% ipython --no-banner

In [1]: import numpy as np

In [2]: np.set_printoptions(precision=1, suppress=True, linewidth=100, legacy="1.25")

In [3]: def rd(a):
   ...:     return np.round(a, 1) + 0
   ...: 

In [4]: data = np.load("dump.npy")

In [5]: data
Out[5]: 
array([[10,  3, -2, -1],
       [10,  3, -2, -1],
       [ 7,  0, -5, -4],
       [ 9,  2, -3, -2],
       [ 7,  0, -5, -4],
       [ 8,  1, -4, -3],
       [ 4, -3, -8, -7]])

In [6]: try:
   ...:     np.linalg.inv(data)
   ...: except np.linalg.LinAlgError as e:
   ...:     print(repr(e))
   ...: 
LinAlgError('Last 2 dimensions of the array must be square')

In [7]: rd(data @ np.linalg.pinv(data) @ data)
Out[7]: 
array([[10.,  3., -2., -1.],
       [10.,  3., -2., -1.],
       [ 7.,  0., -5., -4.],
       [ 9.,  2., -3., -2.],
       [ 7.,  0., -5., -4.],
       [ 8.,  1., -4., -3.],
       [ 4., -3., -8., -7.]])

In [8]: np.linalg.lstsq(data[:-1].T, data[-1])[2]
Out[8]: 2

In [9]: x0 = np.array([-4, 2, -2, -1])

In [10]: h1 = np.maximum(data @ x0, 0)

In [11]: data.T @ h1
Out[11]: array([ 4, -3, -8, -7])

In [12]: np.maximum(data @ (3 * x0), 0)
Out[12]: array([0, 0, 0, 0, 0, 0, 3])

In [13]: h1
Out[13]: array([0, 0, 0, 0, 0, 0, 1])

In [14]: rd(np.tanh(data @ x0))
Out[14]: array([-1. , -1. , -1. , -1. , -1. , -1. ,  0.8])

In [15]: np.maximum(data @ x0, 0) - np.maximum(-data @ x0, 0)
Out[15]: array([-29, -29, -14, -24, -14, -19,   1])

In [16]: Y = data[0, 0] * data[1:] - np.outer(data[1:, 0], data[0])

In [17]: Y
Out[17]: 
array([[  0,   0,   0,   0],
       [  0, -21, -36, -33],
       [  0,  -7, -12, -11],
       [  0, -21, -36, -33],
       [  0, -14, -24, -22],
       [  0, -42, -72, -66]])

In [18]: np.linalg.matrix_rank(Y), np.linalg.matrix_rank(data)
Out[18]: (1, 2)

In [19]: np.abs(np.diag(np.linalg.qr(Y)[1])) > 1e-9
Out[19]: array([False,  True, False, False])

In [20]: rd(Y @ np.linalg.pinv(Y) @ Y)
Out[20]: 
array([[  0.,   0.,   0.,   0.],
       [  0., -21., -36., -33.],
       [  0.,  -7., -12., -11.],
       [  0., -21., -36., -33.],
       [  0., -14., -24., -22.],
       [  0., -42., -72., -66.]])

In [21]: rd(np.trace(np.linalg.pinv(Y) @ Y))
Out[21]: 1.0

In [22]: rk = np.linalg.matrix_rank(data)

In [23]: rk
Out[23]: 2

In [24]: N = np.linalg.svd(data)[2][rk:].T

In [25]: rd(N @ N.T)
Out[25]: 
array([[ 0.1, -0.3,  0.1,  0. ],
       [-0.3,  0.7, -0.2, -0.2],
       [ 0.1, -0.2,  0.5, -0.4],
       [ 0. , -0.2, -0.4,  0.6]])

In [26]: np.linalg.matrix_rank(data.T @ data), np.linalg.matrix_rank(data @ data.T)
Out[26]: (2, 2)

In [27]: N.shape
Out[27]: (4, 2)

In [28]: feats = np.load("w.npy")

In [29]: feats
Out[29]: 
array([[-1.,  2., -1.,  2.,  5.],
       [ 0.,  2.,  3., -2.,  3.],
       [ 3.,  2.,  3., -1.,  0.],
       [ 2., -3.,  2., -2.,  4.],
       [ 0.,  0.,  0.,  0.,  1.]])

In [30]: np.allclose(feats @ feats.T, feats.T @ feats)
Out[30]: False

In [31]: rd(np.linalg.matrix_power(feats, 2))
Out[31]: 
array([[ 2., -6.,  8., -9., 14.],
       [ 5., 16., 11., -3.,  1.],
       [ 4., 19., 10.,  1., 17.],
       [ 0.,  8., -9., 12., -3.],
       [ 0.,  0.,  0.,  0.,  1.]])

In [32]: rd(np.sort(np.abs(np.linalg.eigvals(feats))))
Out[32]: array([1. , 1.2, 2.3, 2.3, 5.3])

In [33]: (feats + feats.T) / 2
Out[33]: 
array([[-1. ,  1. ,  1. ,  2. ,  2.5],
       [ 1. ,  2. ,  2.5, -2.5,  1.5],
       [ 1. ,  2.5,  3. ,  0.5,  0. ],
       [ 2. , -2.5,  0.5, -2. ,  2. ],
       [ 2.5,  1.5,  0. ,  2. ,  1. ]])

In [34]: np.allclose(feats, feats.T)
Out[34]: False

In [35]: rd(np.linalg.det(feats))
Out[35]: 33.0

In [36]: left, sv, VT = np.linalg.svd(data)

In [37]: evecs = VT[:(sv > 1e-8).sum()]

In [38]: rng = np.random.default_rng(71)

In [39]: x0 = data[2] + -1 * data[1] + rng.integers(2) * np.eye(4)[0]

In [40]: x0
Out[40]: array([-2., -3., -3., -3.])

In [41]: rd(evecs.T @ evecs)
Out[41]: 
array([[ 0.9,  0.3, -0.1,  0. ],
       [ 0.3,  0.3,  0.2,  0.2],
       [-0.1,  0.2,  0.5,  0.4],
       [ 0. ,  0.2,  0.4,  0.4]])

In [42]: np.allclose(evecs.T @ evecs @ x0, x0)
Out[42]: False

In [43]: np.linalg.matrix_rank(np.vstack([data, x0]))
Out[43]: 3

In [44]: rd(np.linalg.norm(x0 - evecs.T @ evecs @ x0))
Out[44]: 0.3

In [45]: rd(np.diag(evecs.T @ evecs))
Out[45]: array([0.9, 0.3, 0.5, 0.4])
